$ ipython --no-banner

In [1]: import numpy as np

In [2]: import numpy.linalg as la

In [3]: np.set_printoptions(suppress=True, linewidth=100)

In [4]: J = np.array([[1, -2, 0, -1, -1],
   ...:     [1, -1, 2, -1, -1],
   ...:     [0, -1, 0, 1, 2],
   ...:     [0, 0, 1, 2, -2],
   ...:     [0, 1, -2, 0, -1]])

In [5]: J
Out[5]: 
array([[ 1, -2,  0, -1, -1],
       [ 1, -1,  2, -1, -1],
       [ 0, -1,  0,  1,  2],
       [ 0,  0,  1,  2, -2],
       [ 0,  1, -2,  0, -1]])

In [6]: t3 = np.stack([J, 5 * J, J[::-1]])

In [7]: t3.sum(axis=0)
Out[7]: 
array([[  6, -11,  -2,  -6,  -7],
       [  6,  -6,  13,  -4,  -8],
       [  0,  -7,   0,   7,  14],
       [  1,  -1,   8,  11, -13],
       [  1,   4, -12,  -1,  -7]])

In [8]: np.einsum("bij,cij->bc", t3, t3)
Out[8]: 
array([[ 36, 180,   8],
       [180, 900,  40],
       [  8,  40,  36]])

In [9]: np.round(la.det(t3), 2)
Out[9]: array([   21., 65625.,    21.])

In [10]: rng = np.random.default_rng(1)

In [11]: Y = J + rng.integers(-2, 3, (5, 4)) @ rng.integers(-2, 3, (4, 5))

In [12]: Y
Out[12]: 
array([[-1,  2,  0, -3, -4],
       [-5,  1, -2, -1, -7],
       [-5, -2,  1, -1, -1],
       [-2, -1, -1,  0, -5],
       [ 6, -2, -2,  4,  5]])

In [13]: np.round(la.svd(Y - J, compute_uv=False), 2) + 0
Out[13]: array([15.41,  4.73,  4.35,  2.26,  0.  ])

In [14]: np.abs(Y - J).sum(axis=1)
Out[14]: array([11, 18, 12, 10, 19])

In [15]: W0 = np.array([[-3, -10], [8, 1], [1, -6]])

In [16]: W0
Out[16]: 
array([[ -3, -10],
       [  8,   1],
       [  1,  -6]])

In [17]: w1 = np.array([[2, 3, 1, 1, 2, 1],
    ...:     [2, 2, 1, -1, -1, 2],
    ...:     [1, -2, 3, 1, -1, 2],
    ...:     [-3, 0, -3, 0, 0, -1],
    ...:     [-1, -2, -2, -2, 3, -3]])

In [18]: c = np.array([-4, -2, 5, -2, 3, 2])

In [19]: hid = np.maximum(J @ w1 + c, 0)

In [20]: la.matrix_rank(hid)
Out[20]: np.int64(5)

In [21]: (hid > 0).astype(int)
Out[21]: 
array([[0, 0, 1, 1, 1, 1],
       [1, 0, 1, 1, 1, 1],
       [0, 0, 0, 0, 1, 0],
       [0, 0, 1, 1, 0, 1],
       [0, 1, 1, 0, 1, 1]])

In [22]: hid
Out[22]: 
array([[ 0,  0,  9,  3,  4,  3],
       [ 2,  0, 16,  4,  1,  9],
       [ 0,  0,  0,  0, 10,  0],
       [ 0,  0,  6,  3,  0,  8],
       [ 0,  6,  2,  0,  1,  3]])

In [23]: Z = np.array([[-9, 4, -9],
    ...:     [-2, 6, -6],
    ...:     [-9, -8, -3],
    ...:     [1, -1, 5],
    ...:     [5, -2, 6],
    ...:     [9, 4, 8]])

In [24]: w1 @ Z
Out[24]: 
array([[-13,  17, -14],
       [-19,  23, -28],
       [-18, -23,   9],
       [ 45,   8,  28],
       [ 17, -16,  11]])

In [25]: (hid @ Z).round(6).argmax(axis=1)
Out[25]: array([2, 2, 2, 2, 1])

In [26]: hid @ Z
Out[26]: 
array([[-31, -71,  36],
       [-72, -90,  32],
       [ 50, -20,  60],
       [ 21, -19,  61],
       [  2,  30, -12]])

In [27]: x0 = np.array([3, 1])

In [28]: y = W0 @ x0

In [29]: np.round(la.lstsq(W0, y)[0], 2)
Out[29]: array([3., 1.])

In [30]: y = y + 0.3 * rng.normal(size=3)

In [31]: y.round(2)
Out[31]: array([-19.  ,  24.92,  -2.61])

In [32]: c, *_ = la.lstsq(W0, y)

In [33]: [round(float(la.norm(la.solve(W0.T @ W0 + lam * np.eye(2), W0.T @ y))), 2) for lam in (0, 1, 10, 100)]
Out[33]: [3.16, 3.12, 2.82, 1.53]

In [34]: c.round()
Out[34]: array([3., 1.])

In [35]: c.round(2)
Out[35]: array([3.  , 0.98])

In [36]: round(la.norm(y - W0 @ c), 2)
Out[36]: np.float64(0.34)

In [37]: x0 = np.array([0, 2])

In [38]: y = W0 @ x0

In [39]: c, lr = np.zeros(2), 1 / la.norm(W0, 2) ** 2

In [40]: for i in range(300):
    ...:     c -= lr * W0.T @ (W0 @ c - y)
    ...:     if i % 50 == 0: print(i, round(la.norm(W0 @ c - y), 2))
    ...: 
0 3.59
50 0.0
100 0.0
150 0.0
200 0.0
250 0.0

In [41]: round(float(la.cond(W0)), 2)
Out[41]: 1.58

In [42]: m1 = np.array([[0, 6, -4, 3, 0],
    ...:     [-6, 0, 5, -4, 9],
    ...:     [4, -5, 0, 4, -1],
    ...:     [-3, 4, -4, 0, -1],
    ...:     [0, -9, 1, 1, 0]])

In [43]: m1
Out[43]: 
array([[ 0,  6, -4,  3,  0],
       [-6,  0,  5, -4,  9],
       [ 4, -5,  0,  4, -1],
       [-3,  4, -4,  0, -1],
       [ 0, -9,  1,  1,  0]])

In [44]: # rank 4

In [45]: left, sv, VT = la.svd(m1)

In [46]: evecs = VT[:(sv > 1e-8).sum()]

In [47]: x0 = m1[1] + 2 * m1[3] + rng.integers(2) * np.eye(5)[2]

In [48]: x0
Out[48]: array([-12.,   8.,  -3.,  -4.,   7.])

In [49]: round(la.norm(x0 - evecs.T @ evecs @ x0), 2)
Out[49]: np.float64(0.0)

In [50]: np.allclose(evecs.T @ evecs @ x0, x0)
Out[50]: True
